>>> import numpy as np
>>> np.set_printoptions(suppress=True, linewidth=120)
>>> feats = np.load("block4.npy")
>>> feats.round(2)
array([[-0.17, -0.72, -0.22,  0.64],
       [-0.26, -0.49,  0.75, -0.36],
       [ 0.17, -0.46, -0.56, -0.67],
       [ 0.94, -0.18,  0.27,  0.14]])
>>> r0 = np.array([1, 0])
>>> np.round(np.correlate(feats[2], feats[0], "full"), 2) + 0
array([ 0.11, -0.33, -0.38,  0.  ,  0.63,  0.57,  0.11])
>>> np.round(np.abs(np.linalg.eigvals(feats)).max(), 2)
np.float64(1.0)
>>> np.allclose(feats, feats.T)
False
>>> round(float(np.trace(feats)), 2)
-1.08
>>> np.round((feats + feats.T) / 2, 2)
array([[-0.17, -0.49, -0.02,  0.79],
       [-0.49, -0.49,  0.15, -0.27],
       [-0.02,  0.15, -0.56, -0.2 ],
       [ 0.79, -0.27, -0.2 ,  0.14]])
>>> blk = np.stack([feats, -1 * feats, feats[::-1]])
>>> np.round(np.linalg.det(blk), 2)
array([-1., -1., -1.])
>>> np.round(np.linalg.norm(blk, axis=(1, 2)), 2)
array([2., 2., 2.])
>>> blk.shape
(3, 4, 4)
>>> np.round(np.einsum("bij,cij->bc", blk, blk), 2) + 0
array([[ 4., -4.,  0.],
       [-4.,  4.,  0.],
       [ 0.,  0.,  4.]])
>>> (blk @ feats.T).shape
(3, 4, 4)
>>> x = np.array([-3, 1, 2, -3])
>>> np.round(np.abs(np.linalg.eigvals(feats)), 2)
array([1., 1., 1., 1.])
>>> 4 - np.linalg.matrix_rank(feats - np.eye(4), tol=1e-8)
np.int64(1)
>>> np.round(np.linalg.det(feats), 2)
np.float64(-1.0)
>>> [p for p in range(1, 25) if np.allclose(np.linalg.matrix_power(feats, p), np.eye(4))]
[]
>>> np.round(feats.T @ (feats @ x), 2)
array([-3.,  1.,  2., -3.])
>>> rng = np.random.default_rng(9254)
>>> idx = rng.permutation(4)
>>> A2 = feats[:, idx] * rng.choice([-1, 1], 4)
>>> A2.round(2)
array([[-0.22,  0.17, -0.64,  0.72],
       [ 0.75,  0.26,  0.36,  0.49],
       [-0.56, -0.17,  0.67,  0.46],
       [ 0.27, -0.94, -0.14,  0.18]])
>>> Uu, _, Vh = np.linalg.svd(feats.T @ A2)
>>> np.round(np.linalg.lstsq(feats, A2)[0], 2) + 0
array([[ 0., -1.,  0.,  0.],
       [ 0.,  0.,  0., -1.],
       [ 1.,  0.,  0.,  0.],
       [ 0.,  0., -1.,  0.]])
>>> idx
array([2, 0, 3, 1])
>>> np.round(Uu @ Vh, 2) + 0
array([[ 0., -1.,  0.,  0.],
       [ 0.,  0.,  0., -1.],
       [ 1.,  0.,  0.,  0.],
       [ 0.,  0., -1.,  0.]])
>>> arr = np.loadtxt("arr.csv", delimiter=",")
>>> arr
array([[7., 5., 9., 1., 5., 8., 6.],
       [0., 6., 6., 2., 8., 7., 9.],
       [0., 0., 3., 0., 4., 9., 3.],
       [0., 0., 0., 9., 1., 3., 9.],
       [0., 0., 0., 0., 2., 2., 1.],
       [0., 0., 0., 0., 0., 8., 6.],
       [0., 0., 0., 0., 0., 0., 5.]])
>>> A2 = np.linalg.inv(arr)
>>> A2.round(2)
array([[ 0.14, -0.12, -0.19,  0.01,  0.49,  0.05, -0.02],
       [ 0.  ,  0.17, -0.33, -0.04,  0.02,  0.24, -0.32],
       [ 0.  ,  0.  ,  0.33,  0.  , -0.67, -0.21,  0.18],
       [ 0.  ,  0.  ,  0.  ,  0.11, -0.06, -0.03, -0.16],
       [ 0.  ,  0.  ,  0.  ,  0.  ,  0.5 , -0.12,  0.05],
       [ 0.  ,  0.  ,  0.  ,  0.  ,  0.  ,  0.12, -0.15],
       [ 0.  ,  0.  ,  0.  ,  0.  ,  0.  ,  0.  ,  0.2 ]])
>>> (np.abs(A2) > 1e-9).astype(int)
array([[1, 1, 1, 1, 1, 1, 1],
       [0, 1, 1, 1, 1, 1, 1],
       [0, 0, 1, 0, 1, 1, 1],
       [0, 0, 0, 1, 1, 1, 1],
       [0, 0, 0, 0, 1, 1, 1],
       [0, 0, 0, 0, 0, 1, 1],
       [0, 0, 0, 0, 0, 0, 1]])
>>> r0, v = arr[5], arr[6]
>>> r0 @ v
np.float64(30.0)
>>> pr = (r0 @ v) / (r0 @ r0) * r0
>>> round(np.linalg.norm(r0 + v) ** 2 + np.linalg.norm(r0 - v) ** 2, 2)
np.float64(250.0)
>>> pr.round(2)
array([0. , 0. , 0. , 0. , 0. , 2.4, 1.8])
>>> r0 = np.array([3, 3])
>>> np.array([np.convolve(row, r0, "same") for row in arr])
array([[21., 36., 42., 30., 18., 39., 42.],
       [ 0., 18., 36., 24., 30., 45., 48.],
       [ 0.,  0.,  9.,  9., 12., 39., 36.],
       [ 0.,  0.,  0., 27., 30., 12., 36.],
       [ 0.,  0.,  0.,  0.,  6., 12.,  9.],
       [ 0.,  0.,  0.,  0.,  0., 24., 42.],
       [ 0.,  0.,  0.,  0.,  0.,  0., 15.]])
>>> theta = np.radians(120)
>>> Rm = np.eye(7)
>>> Rm[3, 3] = Rm[1, 1] = np.cos(theta)
>>> Rm[3, 1], Rm[1, 3] = -np.sin(theta), np.sin(theta)
>>> Rm.round(2)
array([[ 1.  ,  0.  ,  0.  ,  0.  ,  0.  ,  0.  ,  0.  ],
       [ 0.  , -0.5 ,  0.  ,  0.87,  0.  ,  0.  ,  0.  ],
       [ 0.  ,  0.  ,  1.  ,  0.  ,  0.  ,  0.  ,  0.  ],
       [ 0.  , -0.87,  0.  , -0.5 ,  0.  ,  0.  ,  0.  ],
       [ 0.  ,  0.  ,  0.  ,  0.  ,  1.  ,  0.  ,  0.  ],
       [ 0.  ,  0.  ,  0.  ,  0.  ,  0.  ,  1.  ,  0.  ],
       [ 0.  ,  0.  ,  0.  ,  0.  ,  0.  ,  0.  ,  1.  ]])
>>> A2 = arr @ Rm.T
>>> np.round(np.abs(A2 - arr).max(axis=0), 2)
array([ 0.  ,  7.79,  0.  , 13.5 ,  0.  ,  0.  ,  0.  ])
>>> np.round(np.linalg.svd(arr, compute_uv=False), 2), np.round(np.linalg.svd(A2, compute_uv=False), 2)
(array([26.85, 11.49,  8.04,  5.7 ,  4.28,  1.6 ,  0.94]), array([26.85, 11.49,  8.04,  5.7 ,  4.28,  1.6 ,  0.94]))
>>> np.allclose(np.linalg.norm(arr, axis=1), np.linalg.norm(A2, axis=1))
True
